$ ipython --no-banner

In [1]: import numpy as np

In [2]: np.set_printoptions(precision=1, suppress=True, linewidth=160, floatmode="fixed")

In [3]: W0 = np.array([[0, 0, 0, 1], [0, 0, 1, 0], [0, 1, 0, 0], [1, 0, 0, 0]])

In [4]: U, sv, Vt = np.linalg.svd(W0, full_matrices=False)

In [5]: print(Vt @ Vt.T)
[[1.0 0.0 0.0 0.0]
 [0.0 1.0 0.0 0.0]
 [0.0 0.0 1.0 0.0]
 [0.0 0.0 0.0 1.0]]

In [6]: print(U.T @ U)
[[1.0 0.0 0.0 0.0]
 [0.0 1.0 0.0 0.0]
 [0.0 0.0 1.0 0.0]
 [0.0 0.0 0.0 1.0]]

In [7]: print(U.shape, sv.shape, Vt.shape)
(4, 4) (4,) (4, 4)

In [8]: print(np.allclose(U * sv @ Vt, W0))
True

In [9]: print(U.T @ W0 @ Vt.T)
[[1.0 0.0 0.0 0.0]
 [0.0 1.0 0.0 0.0]
 [0.0 0.0 1.0 0.0]
 [0.0 0.0 0.0 1.0]]

In [10]: print(np.sqrt((sv ** 2).sum()), np.round(np.linalg.norm(W0), 1))
2.0 2.0

In [11]: print(np.cumsum(sv ** 2) / np.sum(sv ** 2))
[0.2 0.5 0.8 1.0]

In [12]: m1 = np.array([[0.7, -1.7, -0.6], [-0.1, -1.1, -1.2], [0.9, -0.6, -0.8]])

In [13]: print(m1)
[[ 0.7 -1.7 -0.6]
 [-0.1 -1.1 -1.2]
 [ 0.9 -0.6 -0.8]]

In [14]: print(round(float(np.linalg.det(m1[::-1])), 1))
-1.5

In [15]: print(np.poly(m1))
[ 1.0  1.2 -0.8 -1.5]

In [16]: print(round(np.einsum("ij,ji->", m1, m1), 1))
3.0

In [17]: print(np.round(np.linalg.det(m1.T), 1))
1.5

In [18]: print(round(float(np.einsum("ii->", m1)), 1))
-1.2

In [19]: print(round(float(np.linalg.det(2 * m1)), 1), np.round(np.linalg.det(m1), 1))
11.6 1.5

In [20]: K = np.loadtxt("a.csv", delimiter=",")

In [21]: print(K)
[[1.0 0.5 0.2 0.1 0.1]
 [0.5 1.0 0.5 0.2 0.1]
 [0.2 0.5 1.0 0.5 0.2]
 [0.1 0.2 0.5 1.0 0.5]
 [0.1 0.1 0.2 0.5 1.0]]

In [22]: ev, V = np.linalg.eigh(K)

In [23]: x0 = np.array([9, 9, 7, 4, 2])

In [24]: print(np.round(V * np.sqrt(ev) @ V.T, 1) + 0)
[[1.0 0.3 0.1 0.0 0.0]
 [0.3 0.9 0.2 0.1 0.0]
 [0.1 0.2 0.9 0.2 0.1]
 [0.0 0.1 0.2 0.9 0.3]
 [0.0 0.0 0.1 0.3 1.0]]

In [25]: print(V * np.maximum(ev, 0) @ V.T)
[[1.0 0.5 0.2 0.1 0.1]
 [0.5 1.0 0.5 0.2 0.1]
 [0.2 0.5 1.0 0.5 0.2]
 [0.1 0.2 0.5 1.0 0.5]
 [0.1 0.1 0.2 0.5 1.0]]

In [26]: print(round(x0 @ K @ x0 / (x0 @ x0), 1), round(ev[0], 1), round(float(ev[-1]), 1))
2.0 0.3 2.2

In [27]: print(np.abs(K).max())
1.0

In [28]: print(K.mean(axis=0))
[0.4 0.5 0.5 0.5 0.4]

In [29]: print(K.sum(axis=0))
[1.9 2.3 2.4 2.3 1.9]

In [30]: def softmax(z):
    ...:     e = np.exp(z - z.max(axis=-1, keepdims=True))
    ...:     return e / e.sum(axis=-1, keepdims=True)
    ...: 

In [31]: print(softmax(K[0] + -1))
[0.3 0.2 0.2 0.1 0.1]

In [32]: print(np.round(softmax(10 * K[0]), 1) + 0)
[1.0 0.0 0.0 0.0 0.0]

In [33]: S = K @ K.T / np.sqrt(5)

In [34]: print(softmax(S + np.triu(np.full(S.shape, -np.inf), 1)))
[[1.0 0.0 0.0 0.0 0.0]
 [0.5 0.5 0.0 0.0 0.0]
 [0.3 0.3 0.4 0.0 0.0]
 [0.2 0.2 0.3 0.3 0.0]
 [0.2 0.2 0.2 0.2 0.2]]

In [35]: U, sv, Vt = np.linalg.svd(K, full_matrices=False)

In [36]: print(np.round(Vt @ Vt.T, 1) + 0)
[[1.0 0.0 0.0 0.0 0.0]
 [0.0 1.0 0.0 0.0 0.0]
 [0.0 0.0 1.0 0.0 0.0]
 [0.0 0.0 0.0 1.0 0.0]
 [0.0 0.0 0.0 0.0 1.0]]

In [37]: print(np.cumsum(sv ** 2) / np.sum(sv ** 2))
[0.7 0.9 1.0 1.0 1.0]

In [38]: print((sv > 1e-8).sum())
5

In [39]: data = np.load("run5.npy")

In [40]: print(data)
[[ 66  21  45 -29]
 [ 21  66   3  -8]
 [ 45   3  51 -30]
 [-29  -8 -30  43]]

In [41]: B = data[0, 0] * data[1:] - np.outer(data[1:, 0], data[0])

In [42]: print(B)
[[   0 3915 -747   81]
 [   0 -747 1341 -675]
 [   0   81 -675 1997]]

In [43]: print(data[:, 0] / data[0, 0])
[ 1.0  0.3  0.7 -0.4]

In [44]: print(np.linalg.matrix_rank(B), np.linalg.matrix_rank(data))
3 4

In [45]: M = np.load("layer15.npy")

In [46]: print(M)
[[ 5  3  4]
 [ 1 -1  0]
 [ 1 -1  0]]

In [47]: print(np.linalg.matrix_power(M, 3))
[[188  68 128]
 [ 28   4  16]
 [ 28   4  16]]

In [48]: print((M - M.T) / 2)
[[ 0.0  1.0  1.5]
 [-1.0  0.0  0.5]
 [-1.5 -0.5  0.0]]

In [49]: print(np.trace(M))
4

In [50]: print(np.round(np.sort(np.abs(np.linalg.eigvals(M))), 1) + 0)
[0.0 2.0 6.0]

In [51]: print((M + M.T) / 2)
[[ 5.0  2.0  2.5]
 [ 2.0 -1.0 -0.5]
 [ 2.5 -0.5  0.0]]

In [52]: print(np.allclose(M, M.T))
False

In [53]: print(np.allclose(M @ M.T, M.T @ M))
False

In [54]: print(np.round(np.abs(np.linalg.eigvals(M)).max(), 1))
6.0

In [55]: rank = np.linalg.matrix_rank(M)

In [56]: print(rank)
2

In [57]: N = np.linalg.svd(M)[2][rank:].T

In [58]: print([int(np.linalg.matrix_rank(M[:, :j + 1])) for j in range(3)])
[1, 2, 2]

In [59]: hat = np.triu(np.array([[2, -2, 0], [3, -1, 3], [-1, 1, 1]]), 1) + np.eye(3)

In [60]: B = hat @ M @ np.linalg.inv(hat)

In [61]: print(np.round(np.poly(B), 1) + 0)
[  1.0  -4.0 -12.0   0.0]

In [62]: print(B)
[[  3.0  11.0 -29.0]
 [  4.0   4.0 -12.0]
 [  1.0   1.0  -3.0]]

In [63]: print(np.round(np.linalg.det(B), 1))
0.0

In [64]: print(hat @ M - M @ hat)
[[-2.0 12.0 -9.0]
 [ 3.0 -1.0  3.0]
 [ 0.0  2.0  3.0]]

In [65]: F = np.loadtxt("out12.csv", delimiter=",")

In [66]: print(F.round(1) + 0)
[[0.8 0.1 0.1 0.4]
 [0.1 0.0 0.0 0.1]
 [0.1 0.0 0.0 0.0]
 [0.4 0.1 0.0 0.2]]

In [67]: x0 = np.array([3, -3, -2, -1])

In [68]: print(np.round(np.trace(F), 1))
1.0

In [69]: print(round(float((x0 - F @ x0) @ (F @ x0)), 1))
-0.0

In [70]: arr, _ = np.linalg.qr(np.array([[1.0, -0.1, 1.6], [0.1, -1.5, -0.3], [-0.2, -0.3, 0.0]]))

In [71]: print(arr)
[[-1.0  0.1  0.2]
 [-0.1 -1.0 -0.2]
 [ 0.2 -0.2  1.0]]

In [72]: w1 = np.array([[-2, 0, -1, 0, 2], [2, 0, 1, -2, 0], [0, 1, 1, -2, 2]])

In [73]: b = np.array([-2, 1, -3, -3, 2])

In [74]: act = np.maximum(arr @ w1 + b, 0)

In [75]: print(np.linalg.matrix_rank(act))
3

In [76]: print((act > 0).astype(int))
[[1 1 0 0 1]
 [0 1 0 0 1]
 [0 1 0 0 1]]

In [77]: C = np.array([[1, 2], [1, -3], [-3, -2], [-2, 0], [0, 3]])

In [78]: print((act @ C).round(6).argmax(axis=1))
[0 1 1]

In [79]: print(w1 @ C)
[[1 4]
 [3 2]
 [2 1]]

In [80]: print(np.round(arr @ arr.T, 1) + 0)
[[1.0 0.0 0.0]
 [0.0 1.0 0.0]
 [0.0 0.0 1.0]]

In [81]: print(np.round(arr[:, 0] @ arr[:, 1], 1))
-0.0

In [82]: print(np.round(arr.T @ arr, 1) + 0)
[[1.0 0.0 0.0]
 [0.0 1.0 0.0]
 [0.0 0.0 1.0]]

In [83]: print(np.linalg.svd(arr, compute_uv=False))
[1.0 1.0 1.0]

In [84]: print(np.linalg.pinv(arr))
[[-1.0 -0.1  0.2]
 [ 0.1 -1.0 -0.2]
 [ 0.2 -0.2  1.0]]

In [85]: print(np.linalg.svd(arr, compute_uv=False))
[1.0 1.0 1.0]

In [86]: print(arr.sum(axis=1))
[-0.7 -1.3  0.9]

In [87]: print(np.diff(arr, axis=0))
[[ 0.9 -1.0 -0.4]
 [ 0.3  0.8  1.2]]

In [88]: print(arr.sum(axis=0))
[-0.9 -1.1  1.0]

In [89]: print(arr.mean(axis=0))
[-0.3 -0.4  0.3]

In [90]: print(round(np.linalg.norm(arr), 1))
1.7

In [91]: r0, v = arr[2], arr[0]

In [92]: print(r0 @ r0)
1.0

In [93]: p = (r0 @ v) / (r0 @ r0) * r0

In [94]: print(round(np.linalg.norm(r0 + v) ** 2 + np.linalg.norm(r0 - v) ** 2, 1))
4.0

In [95]: print(p.round(1) + 0)
[0.0 0.0 0.0]

In [96]: print(v - p)
[-1.0  0.1  0.2]

In [97]: print(np.round(np.outer(r0, v), 1) + 0)
[[-0.2  0.0  0.0]
 [ 0.2  0.0  0.0]
 [-0.9  0.1  0.2]]
